$ python3 -q
>>> import numpy as np
>>> from numpy import linalg as LA
>>> np.set_printoptions(precision=3, suppress=True, linewidth=140, legacy="1.25")
>>> def rd(a):
...     return np.round(a, 3) + 0
... 
>>> rng = np.random.default_rng(8773)
>>> mat = np.array([[-3, 4, 3, 5, 5, -5, -5, -3, -7, -2, -9],
...     [1, 8, -4, 0, -4, 5, 5, 2, -7, -2, 8],
...     [2, -1, -8, -2, 8, -1, 9, -6, 6, 0, 4],
...     [-5, -7, 3, 7, 8, 8, 9, 7, -1, 5, 4],
...     [3, -2, -2, 9, 3, -6, -3, -7, 1, 8, -1],
...     [1, -6, 6, 0, -8, -3, 2, 4, -5, 8, -8],
...     [-9, 1, -2, -8, -4, -7, -6, 5, -4, -3, 4]]) * (rng.random((7, 11)) < 0.3)
>>> mat
array([[ 0,  0,  0,  0,  0,  0,  0,  0,  0,  0,  0],
       [ 0,  0,  0,  0, -4,  0,  0,  2,  0,  0,  8],
       [ 0, -1,  0,  0,  8,  0,  9,  0,  6,  0,  0],
       [ 0,  0,  3,  7,  0,  0,  0,  0,  0,  5,  0],
       [ 3,  0,  0,  0,  3,  0, -3,  0,  0,  0, -1],
       [ 0,  0,  0,  0,  0,  0,  0,  0,  0,  8, -8],
       [ 0,  0,  0,  0, -4,  0,  0,  0, -4,  0,  4]])
>>> rd(LA.norm(mat, 2) / LA.norm(mat))
0.654
>>> [round(float(x), 3) for x in LA.svd(mat, compute_uv=False)[:3]]
[15.382, 13.084, 9.295]
>>> np.argsort(-LA.norm(mat, axis=0).round(6), kind="stable")[:3]
array([10,  4,  6])
>>> np.unique(mat.round(6), axis=0).shape
(7, 11)
>>> LA.lstsq(mat[:-1].T, mat[-1])[2]
5
>>> def softmax(z):
...     e = np.exp(z - z.max(axis=-1, keepdims=True))
...     return e / e.sum(axis=-1, keepdims=True)
... 
>>> rd(softmax(mat).sum(axis=1))
array([1., 1., 1., 1., 1., 1., 1.])
>>> rd(softmax(mat[3] + -1))
array([0.001, 0.001, 0.016, 0.861, 0.001, 0.001, 0.001, 0.001, 0.001, 0.117, 0.001])
>>> S = mat @ mat.T / np.sqrt(11)
>>> rd(softmax(S + np.triu(np.full(S.shape, -np.inf), 1)))
array([[1.   , 0.   , 0.   , 0.   , 0.   , 0.   , 0.   ],
       [0.   , 1.   , 0.   , 0.   , 0.   , 0.   , 0.   ],
       [0.   , 0.   , 1.   , 0.   , 0.   , 0.   , 0.   ],
       [0.   , 0.   , 0.   , 1.   , 0.   , 0.   , 0.   ],
       [0.   , 0.   , 0.   , 0.   , 0.999, 0.   , 0.   ],
       [0.   , 0.   , 0.   , 0.   , 0.   , 1.   , 0.   ],
       [0.   , 0.5  , 0.   , 0.   , 0.   , 0.   , 0.5  ]])
>>> rd(softmax(S))
array([[0.143, 0.143, 0.143, 0.143, 0.143, 0.143, 0.143],
       [0.   , 1.   , 0.   , 0.   , 0.   , 0.   , 0.   ],
       [0.   , 0.   , 1.   , 0.   , 0.   , 0.   , 0.   ],
       [0.   , 0.   , 0.   , 1.   , 0.   , 0.   , 0.   ],
       [0.   , 0.   , 0.   , 0.   , 0.997, 0.002, 0.   ],
       [0.   , 0.   , 0.   , 0.   , 0.   , 1.   , 0.   ],
       [0.   , 0.5  , 0.   , 0.   , 0.   , 0.   , 0.5  ]])
>>> softmax(S).round(6).argmax(axis=1)
array([0, 1, 2, 3, 4, 5, 1])
>>> labels = rng.integers(0, 3, 6)
>>> W0 = np.array([[1, 0, 1, 2, 1, 1],
...     [1, 2, 0, 1, 0, 1],
...     [1, 2, 1, 2, 1, 1],
...     [1, 1, 2, 2, 0, 2],
...     [1, 0, 1, 2, 2, 1],
...     [1, 0, 0, 0, 0, 2]]) * (labels[:, None] == labels)
>>> W0
array([[1, 0, 0, 0, 1, 0],
       [0, 2, 0, 0, 0, 1],
       [0, 0, 1, 2, 0, 0],
       [0, 0, 2, 2, 0, 0],
       [1, 0, 0, 0, 2, 0],
       [0, 0, 0, 0, 0, 2]])
>>> labels = rng.permutation(6)
>>> out = W0[:, labels] * rng.choice([-1, 1], 6)
>>> out
array([[ 0,  1,  0,  0,  0,  1],
       [-2,  0,  0,  0, -1,  0],
       [ 0,  0,  1, -2,  0,  0],
       [ 0,  0,  2, -2,  0,  0],
       [ 0,  2,  0,  0,  0,  1],
       [ 0,  0,  0,  0, -2,  0]])
>>> Uu, _, VT = LA.svd(W0.T @ out)
>>> rd(Uu @ VT)
array([[ 0.,  0.,  0.,  0.,  0.,  1.],
       [-1.,  0.,  0.,  0.,  0.,  0.],
       [ 0.,  0.,  1.,  0.,  0.,  0.],
       [ 0.,  0.,  0., -1.,  0.,  0.],
       [ 0.,  1.,  0.,  0.,  0.,  0.],
       [ 0.,  0.,  0.,  0., -1.,  0.]])
>>> A = np.loadtxt("run11.csv", delimiter=",")
>>> A
array([[-2.,  0.,  2., -1.,  0., -1.,  1.,  0., -3.,  2.,  1.,  1., -2.,  1.],
       [ 0.,  2.,  2., -2.,  2., -2., -1.,  0., -2., -2., -1.,  1., -3.,  3.],
       [ 1., -2., -3., -3.,  0.,  0.,  1.,  0., -3.,  1.,  2.,  1.,  3.,  0.],
       [-1., -1.,  2.,  1.,  1., -1.,  1.,  3., -3.,  3., -1.,  2., -1., -2.],
       [ 1.,  3., -3., -3.,  2.,  2., -2., -1.,  0., -3., -3.,  0., -3.,  0.],
       [-3., -3.,  0., -1.,  1., -2.,  2., -3.,  3.,  2., -3.,  1.,  3., -3.],
       [ 2., -2.,  3., -3.,  1.,  2.,  1.,  0.,  3.,  0., -3.,  3.,  2.,  3.],
       [-3., -3.,  1.,  0.,  2.,  0.,  2., -1.,  0.,  3.,  1.,  1.,  1.,  3.],
       [ 1.,  1.,  0., -3.,  1.,  3.,  3.,  3.,  0.,  3.,  1.,  0., -3.,  0.],
       [-3.,  1.,  3., -2.,  1.,  2., -3.,  1.,  2., -1.,  3., -3.,  0.,  1.],
       [-1., -2., -3.,  0., -2., -3.,  0., -1.,  3.,  1., -3.,  1.,  1.,  2.],
       [ 1.,  3., -3., -3.,  2.,  2., -2., -1.,  0., -3., -3.,  0., -3.,  0.],
       [ 3., -2.,  0.,  2.,  0., -3.,  2., -2., -1.,  2., -3.,  2., -3.,  1.],
       [ 3.,  0.,  2.,  1., -3.,  1.,  2., -1.,  0., -2.,  3.,  0., -2., -3.],
       [-3.,  3.,  0.,  2., -2.,  0.,  1., -2., -3.,  1., -1.,  2., -1., -1.]])
>>> out = np.array([[8, 6],
...     [8, 4],
...     [4, 3],
...     [0, 2],
...     [6, 6],
...     [1, 3],
...     [6, 6],
...     [6, 2],
...     [4, 5],
...     [1, 4],
...     [6, 0],
...     [3, 6],
...     [4, 4],
...     [2, 7]])
>>> LA.matrix_rank(np.vstack([A, out.T]))
14
>>> LA.matrix_rank(A @ out)
2
>>> np.einsum("ij->j", A)
array([ -4.,  -2.,   3., -15.,   6.,   0.,   8.,  -5.,  -4.,   7., -10.,  12., -11.,   5.])
>>> np.einsum("ik,kj->ij", A, out)
array([[-10.,  -7.],
       [  9.,   7.],
       [  2.,  -4.],
       [  4.,   4.],
       [-17., -17.],
       [-45.,  -6.],
       [ 43.,  87.],
       [ -4.,  38.],
       [ 58.,  43.],
       [ 10., -18.],
       [-51.,  -3.],
       [-17., -17.],
       [-19.,  23.],
       [ 23., -16.],
       [-35., -22.]])
>>> vec = np.array([0, 1, 0, 2, 2, 1, 1, 1, 2, 2, 0, 2, 1, 1])
>>> target = A @ vec
>>> target
array([ -3.,  -7.,  -6.,   7.,  -9.,   6.,  14.,  14.,   9.,  -4.,   3.,  -9.,   3., -11.,   0.])
>>> rd(LA.lstsq(A, target)[0])
array([0., 1., 0., 2., 2., 1., 1., 1., 2., 2., 0., 2., 1., 1.])
>>> target = target + 0.3 * rng.normal(size=15)
>>> rd(target)
array([ -3.108,  -7.181,  -6.153,   7.522,  -9.397,   5.811,  13.906,  13.79 ,   8.856,  -3.623,   2.78 ,  -9.226,   3.219, -11.152,
         0.065])
>>> coef, *_ = LA.lstsq(A, target)
>>> rd(A.T @ (target - A @ coef))
array([0., 0., 0., 0., 0., 0., 0., 0., 0., 0., 0., 0., 0., 0.])
>>> rd(LA.norm(target - A @ coef))
0.121
>>> [round(float(LA.norm(LA.solve(A.T @ A + lam * np.eye(14), A.T @ target))), 2) for lam in (0, 1, 10, 100)]
[5.72, 4.2, 3.14, 1.43]
>>> proj = A @ LA.solve(A.T @ A, A.T)
>>> rd(LA.eigvalsh(proj))
array([0., 1., 1., 1., 1., 1., 1., 1., 1., 1., 1., 1., 1., 1., 1.])
>>> rd(np.trace(proj))
14.0
>>> data = np.load("x.npy")
>>> data
array([[1, 0, 1, 0, 1, 0],
       [1, 3, 1, 3, 1, 3],
       [1, 1, 1, 1, 1, 1],
       [1, 0, 1, 0, 1, 0],
       [1, 3, 1, 3, 1, 3],
       [1, 1, 1, 1, 1, 1]])
>>> T = np.stack([mat, 5 * mat, mat[::-1]])
>>> rd(LA.norm(T, axis=(1, 2)))
array([ 23.516, 117.58 ,  23.516])
>>> LA.matrix_rank(T)
array([6, 6, 6])
>>> W1 = np.array([[1, 2, -1],
...     [0, -1, -1],
...     [-1, -3, 0],
...     [-1, -1, 3],
...     [-3, -2, 0],
...     [-1, -1, 0]])
>>> coef = np.array([4, 4, -2])
>>> act = np.maximum(data @ W1 + coef, 0)
>>> (act > 0).astype(int)
array([[1, 1, 0],
       [0, 0, 1],
       [0, 0, 0],
       [1, 1, 0],
       [0, 0, 1],
       [0, 0, 0]])
>>> act
array([[1, 1, 0],
       [0, 0, 3],
       [0, 0, 0],
       [1, 1, 0],
       [0, 0, 3],
       [0, 0, 0]])
>>> C = np.array([[0, 0, 2], [1, 1, -2], [-2, 1, -1]])
>>> (act @ C).round(6).argmax(axis=1)
array([0, 1, 0, 0, 1, 0])
>>> rk = LA.matrix_rank(data)
>>> rk
2
>>> N = LA.svd(data)[2][rk:].T
>>> [int(LA.matrix_rank(data[:i])) for i in range(1, len(data) + 1)]
[1, 2, 2, 2, 2, 2]
>>> [int(LA.matrix_rank(np.delete(data, i, axis=0))) for i in range(6)]
[2, 2, 2, 2, 2, 2]
>>> rd(data @ N)
array([[0., 0., 0., 0.],
       [0., 0., 0., 0.],
       [0., 0., 0., 0.],
       [0., 0., 0., 0.],
       [0., 0., 0., 0.],
       [0., 0., 0., 0.]])
